$ python3 -q
>>> import numpy as np
>>> np.set_printoptions(suppress=True, linewidth=120)
>>> tidy = lambda a: np.round(a, 3) + 0
>>> W0 = np.loadtxt("a.csv", delimiter=",")
>>> print(W0)
[[ 0.037  0.037 -2.939]
 [ 0.071 -0.086  4.576]
 [ 0.026 -0.053  1.27 ]
 [-0.041 -0.034  1.625]
 [ 0.08   0.061  2.274]
 [ 0.026  0.098 -2.65 ]
 [ 0.049  0.01   0.135]
 [ 0.086  0.021  1.394]
 [-0.032  0.024 -3.6  ]
 [-0.053 -0.005  3.944]
 [-0.03  -0.057 -3.754]
 [-0.042 -0.037  2.513]
 [-0.004 -0.088 -3.913]
 [ 0.05   0.034  1.536]
 [-0.023 -0.031  2.299]
 [-0.007  0.024 -4.495]
 [-0.087  0.004  3.543]
 [ 0.062  0.025  0.214]
 [-0.028  0.089  0.174]
 [ 0.034  0.046  3.459]
 [ 0.089 -0.039  4.574]
 [-0.041 -0.049  2.566]
 [ 0.008 -0.045  1.984]]
>>> Z = W0[[3, 12]].astype(float)
>>> for _ in range(5):
...     z = np.linalg.norm(W0[:, None] - Z, axis=-1).argmin(axis=1)
...     Z = np.array([W0[z == j].mean(axis=0) for j in range(2)])
... 
>>> z
array([1, 0, 0, 0, 0, 1, 0, 0, 1, 0, 1, 0, 1, 0, 0, 1, 0, 0, 0, 0, 0, 0, 0])
>>> np.bincount(z)
array([17,  6])
>>> tidy(Z)
array([[ 0.014, -0.005,  2.24 ],
       [-0.002,  0.006, -3.558]])
>>> np.abs(Z[1] - Z[0]).argmax()
np.int64(2)
>>> out = np.c_[W0[:, :2] @ np.array([[5, 4], [3, 3]]), np.array([-1, 3, 1, 1, -3, 3, -3, -3, 0, 0, -1, 1, -3, 1, 3, -1, 2, -2, 2, 1, -2, 1, 2])]
>>> tidy(out)
array([[ 0.296,  0.259, -1.   ],
       [ 0.097,  0.026,  3.   ],
       [-0.029, -0.055,  1.   ],
       [-0.307, -0.266,  1.   ],
       [ 0.583,  0.503, -3.   ],
       [ 0.424,  0.398,  3.   ],
       [ 0.275,  0.226, -3.   ],
       [ 0.493,  0.407, -3.   ],
       [-0.088, -0.056,  0.   ],
       [-0.28 , -0.227,  0.   ],
       [-0.321, -0.291, -1.   ],
       [-0.321, -0.279,  1.   ],
       [-0.284, -0.28 , -3.   ],
       [ 0.352,  0.302,  1.   ],
       [-0.208, -0.185,  3.   ],
       [ 0.037,  0.044, -1.   ],
       [-0.423, -0.336,  2.   ],
       [ 0.385,  0.323, -2.   ],
       [ 0.127,  0.155,  2.   ],
       [ 0.308,  0.274,  1.   ],
       [ 0.328,  0.239, -2.   ],
       [-0.352, -0.311,  1.   ],
       [-0.095, -0.103,  2.   ]])
>>> np.linalg.matrix_rank(out)
np.int64(3)
>>> print(tidy(np.linalg.norm(out - W0 @ np.linalg.lstsq(W0, out)[0], axis=0)))
[0.    0.    7.957]
